>>> import numpy as np
>>> from numpy import linalg as LA
>>> np.set_printoptions(precision=2, suppress=True, linewidth=160)
>>> W0 = np.array([[1, 0, 0, 0, 0, 0, 0],
...     [1, 1, 0, 0, 0, 0, 0],
...     [0, 2, 1, 0, 0, 0, 0],
...     [2, 2, 2, 1, 0, 0, 0],
...     [1, 0, 2, 2, 1, 0, 0],
...     [0, 1, 1, 1, 0, 1, 0],
...     [1, 0, 0, 1, 1, 2, 1]])
>>> # triangular, det is the product of the diagonal
>>> Y = W0 ** -1
Traceback (most recent call last):
  File "<python-input-5>", line 1, in <module>
    Y = W0 ** -1
        ~~~^^~~~
ValueError: Integers to negative integer powers are not allowed.
>>> Y = LA.inv(W0)
>>> np.round(W0 @ Y, 2) + 0
array([[1., 0., 0., 0., 0., 0., 0.],
       [0., 1., 0., 0., 0., 0., 0.],
       [0., 0., 1., 0., 0., 0., 0.],
       [0., 0., 0., 1., 0., 0., 0.],
       [0., 0., 0., 0., 1., 0., 0.],
       [0., 0., 0., 0., 0., 1., 0.],
       [0., 0., 0., 0., 0., 0., 1.]])
>>> Y.round(2) + 0
array([[ 1.,  0.,  0.,  0.,  0.,  0.,  0.],
       [-1.,  1.,  0.,  0.,  0.,  0.,  0.],
       [ 2., -2.,  1.,  0.,  0.,  0.,  0.],
       [-4.,  2., -2.,  1.,  0.,  0.,  0.],
       [ 3.,  0.,  2., -2.,  1.,  0.,  0.],
       [ 3., -1.,  1., -1.,  0.,  1.,  0.],
       [-6.,  0., -2.,  3., -1., -2.,  1.]])
>>> round(float(LA.cond(W0)), 2)
54.14
>>> data = np.maximum(np.array([[-7, 8],
...     [7, 5],
...     [-7, -9],
...     [-9, -6],
...     [-7, 5],
...     [8, 6],
...     [2, -6],
...     [8, -8],
...     [4, 7],
...     [1, -9],
...     [2, 1],
...     [2, 2],
...     [-4, -2],
...     [-8, 1],
...     [7, -2],
...     [8, -3],
...     [7, -4],
...     [3, 2],
...     [1, 8],
...     [9, -5],
...     [7, 4],
...     [3, 7],
...     [-9, -2],
...     [-8, -6],
...     [4, -9],
...     [-4, -6],
...     [-7, -9],
...     [9, -4],
...     [-6, 7],
...     [-6, 4],
...     [-5, -7],
...     [-6, 4],
...     [3, 5]]) @ np.array([[0, 1, 1, -1], [1, 0, -1, -1]]) + np.array([-1, -3, 1, 1]), 0)
>>> data
array([[ 7,  0,  0,  0],
       [ 4,  4,  3,  0],
       [ 0,  0,  3, 17],
       [ 0,  0,  0, 16],
       [ 4,  0,  0,  3],
       [ 5,  5,  3,  0],
       [ 0,  0,  9,  5],
       [ 0,  5, 17,  1],
       [ 6,  1,  0,  0],
       [ 0,  0, 11,  9],
       [ 0,  0,  2,  0],
       [ 1,  0,  1,  0],
       [ 0,  0,  0,  7],
       [ 0,  0,  0,  8],
       [ 0,  4, 10,  0],
       [ 0,  5, 12,  0],
       [ 0,  4, 12,  0],
       [ 1,  0,  2,  0],
       [ 7,  0,  0,  0],
       [ 0,  6, 15,  0],
       [ 3,  4,  4,  0],
       [ 6,  0,  0,  0],
       [ 0,  0,  0, 12],
       [ 0,  0,  0, 15],
       [ 0,  1, 14,  6],
       [ 0,  0,  3, 11],
       [ 0,  0,  3, 17],
       [ 0,  6, 14,  0],
       [ 6,  0,  0,  0],
       [ 3,  0,  0,  3],
       [ 0,  0,  3, 13],
       [ 3,  0,  0,  3],
       [ 4,  0,  0,  0]])
>>> # row 18 repeats row 0
>>> vec = np.array([1, 2, 0, 4])
>>> target = data @ vec
>>> target
array([ 7, 12, 68, 64, 16, 15, 20, 14,  8, 36,  0,  1, 28, 32,  8, 10,  8,  1,  7, 12, 11,  6, 48, 60, 26, 44, 68, 12,  6, 15, 52, 15,  4])
>>> np.round(LA.solve(data.T @ data, data.T @ target), 2) + 0
array([1., 2., 0., 4.])
>>> rng = np.random.default_rng(552)
>>> target = target + 0.1 * rng.normal(size=33)
>>> target
array([ 7.17, 12.  , 68.02, 63.85, 15.95, 15.05, 20.  , 13.94,  8.02, 36.17, -0.08,  0.85, 27.85, 31.99,  8.04,  9.91,  8.08,  0.91,  6.97, 12.2 , 10.98,
        6.04, 47.88, 59.98, 25.87, 43.85, 67.98, 12.11,  6.06, 14.96, 52.08, 14.82,  3.94])
>>> b, *_ = LA.lstsq(data, target)
>>> [round(float(LA.norm(LA.solve(data.T @ data + lam * np.eye(4), data.T @ target))), 2) for lam in (0, 1, 10, 100)]
[4.58, 4.56, 4.43, 3.91]
>>> np.round(LA.norm(target - data @ b), 2)
np.float64(0.54)
>>> P = data @ LA.solve(data.T @ data, data.T)
>>> np.trace(P)
np.float64(4.0)
>>> np.allclose(P @ P, P)
True
>>> LA.matrix_rank(np.eye(33) - P)
np.int64(29)
>>> A = np.load("mat.npy")
>>> A
array([[  1,  -3,   9, -27],
       [  1,  -2,   4,  -8],
       [  1,  -1,   1,  -1],
       [  1,   0,   0,   0],
       [  1,   1,   1,   1],
       [  1,   2,   4,   8]])
>>> # row 0 is much longer than the rest
>>> Q, vecs = LA.qr(A[:, :3])[0], LA.qr(A[:, 3:])[0]
>>> sigma = LA.svd(Q.T @ vecs, compute_uv=False)
>>> sigma
array([0.96])
>>> P = A @ LA.solve(A.T @ A, A.T)
>>> LA.matrix_rank(np.eye(6) - P)
np.int64(2)
>>> P
array([[ 0.96,  0.13, -0.11, -0.03,  0.09, -0.03],
       [ 0.13,  0.58,  0.41,  0.02, -0.22,  0.09],
       [-0.11,  0.41,  0.46,  0.25,  0.02, -0.03],
       [-0.03,  0.02,  0.25,  0.46,  0.41, -0.11],
       [ 0.09, -0.22,  0.02,  0.41,  0.58,  0.13],
       [-0.03,  0.09, -0.03, -0.11,  0.13,  0.96]])
>>> np.round((np.eye(6) - P) @ A, 2) + 0
array([[0., 0., 0., 0.],
       [0., 0., 0., 0.],
       [0., 0., 0., 0.],
       [0., 0., 0., 0.],
       [0., 0., 0., 0.],
       [0., 0., 0., 0.]])
>>> X = np.load("test15.npy")
>>> X
array([[0.42, 0.25, 0.08, 0.42],
       [0.25, 0.15, 0.05, 0.25],
       [0.08, 0.05, 0.02, 0.08],
       [0.42, 0.25, 0.08, 0.42]])
>>> # rows 0 and 3 are equal
>>> X @ LA.pinv(X) @ X
array([[0.42, 0.25, 0.08, 0.42],
       [0.25, 0.15, 0.05, 0.25],
       [0.08, 0.05, 0.02, 0.08],
       [0.42, 0.25, 0.08, 0.42]])
>>> np.unique(X.round(6), axis=0).shape
(3, 4)
>>> LA.lstsq(X[:-1].T, X[-1])[2]
np.int32(1)
>>> vec = np.array([2, 3, 2, 3])
>>> a = np.maximum(X @ vec, 0)
>>> np.maximum(X @ vec, 0) - np.maximum(-X @ vec, 0)
array([3. , 1.8, 0.6, 3. ])
>>> X.T @ a
array([3. , 1.8, 0.6, 3. ])
>>> X * (a > 1e-9)[:, None]
array([[0.42, 0.25, 0.08, 0.42],
       [0.25, 0.15, 0.05, 0.25],
       [0.08, 0.05, 0.02, 0.08],
       [0.42, 0.25, 0.08, 0.42]])
>>> a
array([3. , 1.8, 0.6, 3. ])
>>> ev, vecs = LA.eigh(X)
>>> np.round(ev.sum(), 2), np.trace(X)
(np.float64(1.0), np.float64(1.0))
>>> np.unique(ev.round(6) + 0, return_counts=True)[1]
array([3, 1])
>>> LA.eigvalsh(X + 5 * np.eye(4))
array([5., 5., 5., 6.])
>>> (ev > 1e-8).sum(), (ev < -1e-8).sum()
(np.int64(1), np.int64(0))
>>> Uu, sigma, VT = LA.svd(X)
>>> vecs = VT[:(sigma > 1e-8).sum()]
>>> vec = X[3] + -1 * X[2] + rng.integers(2) * np.eye(4)[2]
>>> vec
array([0.33, 0.2 , 0.07, 0.33])
>>> vecs.T @ vecs
array([[0.42, 0.25, 0.08, 0.42],
       [0.25, 0.15, 0.05, 0.25],
       [0.08, 0.05, 0.02, 0.08],
       [0.42, 0.25, 0.08, 0.42]])
>>> LA.matrix_rank(np.vstack([X, vec]))
np.int64(1)
>>> M = np.loadtxt("dump.csv", delimiter=",")
>>> M
array([[ 0.96, -0.13,  0.02, -0.11, -0.02,  0.04, -0.06,  0.06,  0.04],
       [-0.13,  0.59,  0.06, -0.33, -0.08,  0.13, -0.2 ,  0.19,  0.11],
       [ 0.02,  0.06,  0.99,  0.05,  0.01, -0.02,  0.03, -0.03, -0.02],
       [-0.11, -0.33,  0.05,  0.73, -0.06,  0.11, -0.16,  0.15,  0.09],
       [-0.02, -0.08,  0.01, -0.06,  0.99,  0.02, -0.04,  0.03,  0.02],
       [ 0.04,  0.13, -0.02,  0.11,  0.02,  0.96,  0.06, -0.06, -0.04],
       [-0.06, -0.2 ,  0.03, -0.16, -0.04,  0.06,  0.91,  0.09,  0.05],
       [ 0.06,  0.19, -0.03,  0.15,  0.03, -0.06,  0.09,  0.91, -0.05],
       [ 0.04,  0.11, -0.02,  0.09,  0.02, -0.04,  0.05, -0.05,  0.97]])
>>> rk = LA.matrix_rank(M)
>>> rk
np.int64(8)
>>> ns = LA.svd(M)[2][rk:].T
>>> [int(LA.matrix_rank(M[:i])) for i in range(1, len(M) + 1)]
[1, 2, 3, 4, 5, 6, 7, 8, 8]
>>> np.round(M @ ns, 2) + 0
array([[0.],
       [0.],
       [0.],
       [0.],
       [0.],
       [0.],
       [0.],
       [0.],
       [0.]])
>>> m1 = np.load("layer3.npy")
>>> m1
array([[5, 4, 5, 4],
       [5, 5, 5, 5],
       [5, 4, 5, 4],
       [5, 5, 5, 5]])
>>> # rows and columns are dependent
>>> Y = np.array([[3, 3], [3, 0], [2, 3], [1, 1]])
>>> LA.matrix_rank(np.vstack([m1, Y.T]))
np.int64(4)
>>> LA.matrix_rank(m1 @ Y)
np.int64(2)
>>> np.einsum("ik,kj->ij", m1, Y)
array([[41, 34],
       [45, 35],
       [41, 34],
       [45, 35]])
>>> Y.T @ m1.T
array([[41, 45, 41, 45],
       [34, 35, 34, 35]])
>>> np.einsum("ik,kj->ji", m1, Y)
array([[41, 45, 41, 45],
       [34, 35, 34, 35]])
>>> np.einsum("ij->j", m1)
array([20, 18, 20, 18])
>>> np.vstack([m1, Y.T]).shape
(6, 4)
>>> Uu, sigma, VT = LA.svd(m1)
>>> vecs = VT[:(sigma > 1e-8).sum()]
>>> vec = m1[2] + 5 * m1[1] + rng.integers(2) * np.eye(4)[3]
>>> vec
array([30., 29., 30., 30.])
>>> round(float(LA.norm(vec - vecs.T @ vecs @ vec)), 2)
0.71
>>> np.round(vecs.T @ vecs, 2) + 0
array([[0.5, 0. , 0.5, 0. ],
       [0. , 0.5, 0. , 0.5],
       [0.5, 0. , 0.5, 0. ],
       [0. , 0.5, 0. , 0.5]])
>>> np.allclose(vecs.T @ vecs @ vec, vec)
False
>>> np.argsort(-LA.norm(m1, axis=0).round(6), kind="stable")[:3]
array([0, 2, 1])
>>> LA.cond(m1) > 100
np.True_
>>> round(float(LA.norm(m1, 2) / LA.norm(m1)), 2)
1.0
>>> rk = LA.matrix_rank(m1)
>>> rk
np.int64(2)
>>> ns = LA.svd(m1)[2][rk:].T
>>> [int(LA.matrix_rank(m1[:, :j + 1])) for j in range(4)]
[1, 2, 2, 2]
>>> np.round(ns @ ns.T, 2) + 0
array([[ 0.5,  0. , -0.5,  0. ],
       [ 0. ,  0.5,  0. , -0.5],
       [-0.5,  0. ,  0.5,  0. ],
       [ 0. , -0.5,  0. ,  0.5]])
>>> LA.matrix_rank(m1.T @ m1), LA.matrix_rank(m1 @ m1.T)
(np.int64(2), np.int64(2))
>>> np.round(m1 @ ns, 2) + 0
array([[0., 0.],
       [0., 0.],
       [0., 0.],
       [0., 0.]])
>>> [int(LA.matrix_rank(m1[:i])) for i in range(1, len(m1) + 1)]
[1, 2, 2, 2]
>>> ns.shape
(4, 2)
>>> arr = np.loadtxt("arr.csv", delimiter=",")
>>> arr
array([[20.82, 18.08,  0.  , 51.74, 40.3 ,  8.86],
       [20.5 , 19.89, -0.77, 51.  , 39.44, 10.55],
       [18.05, 19.88, -0.44, 49.32, 41.09,  9.15],
       [19.32, 20.36, -2.49, 49.71, 38.91, 10.27],
       [21.07, 18.96, -2.01, 50.64, 39.78, 10.61],
       [21.25, 18.21,  1.15, 50.45, 40.74, 10.61],
       [20.13, 20.58, -0.89, 50.04, 39.51, 10.78],
       [19.58, 19.72, -0.67, 49.54, 39.43, 10.94],
       [18.68, 19.87, -1.73, 49.33, 40.76, 10.13],
       [20.89, 19.84,  1.16, 50.3 , 40.31,  8.8 ],
       [17.84, 19.52, -0.99, 49.47, 41.25, 10.44]])
>>> np.argsort(-LA.norm(arr, axis=0).round(6), kind="stable")[:3]
array([3, 4, 0])
>>> LA.cond(arr) > 100
np.True_
>>> round(np.log10(LA.cond(arr)))
2
>>> LA.matrix_rank(arr, rtol=0.1)
np.int64(1)
>>> np.abs(LA.svd(arr)[2][-1])
array([0.58, 0.1 , 0.29, 0.58, 0.44, 0.21])
>>> Q, R = LA.qr(arr)
>>> np.abs(np.diag(R))
array([65.88,  5.47,  3.21,  4.06,  2.16,  2.15])
>>> Q.shape, R.shape
((11, 6), (6, 6))
>>> np.round(np.trace(Q @ Q.T), 2)
np.float64(6.0)
>>> np.allclose(R.T @ R, arr.T @ arr)
True
>>> np.round(Q @ R, 2) + 0
array([[20.82, 18.08,  0.  , 51.74, 40.3 ,  8.86],
       [20.5 , 19.89, -0.77, 51.  , 39.44, 10.55],
       [18.05, 19.88, -0.44, 49.32, 41.09,  9.15],
       [19.32, 20.36, -2.49, 49.71, 38.91, 10.27],
       [21.07, 18.96, -2.01, 50.64, 39.78, 10.61],
       [21.25, 18.21,  1.15, 50.45, 40.74, 10.61],
       [20.13, 20.58, -0.89, 50.04, 39.51, 10.78],
       [19.58, 19.72, -0.67, 49.54, 39.43, 10.94],
       [18.68, 19.87, -1.73, 49.33, 40.76, 10.13],
       [20.89, 19.84,  1.16, 50.3 , 40.31,  8.8 ],
       [17.84, 19.52, -0.99, 49.47, 41.25, 10.44]])
>>> np.round(Q.T @ Q, 2) + 0
array([[1., 0., 0., 0., 0., 0.],
       [0., 1., 0., 0., 0., 0.],
       [0., 0., 1., 0., 0., 0.],
       [0., 0., 0., 1., 0., 0.],
       [0., 0., 0., 0., 1., 0.],
       [0., 0., 0., 0., 0., 1.]])
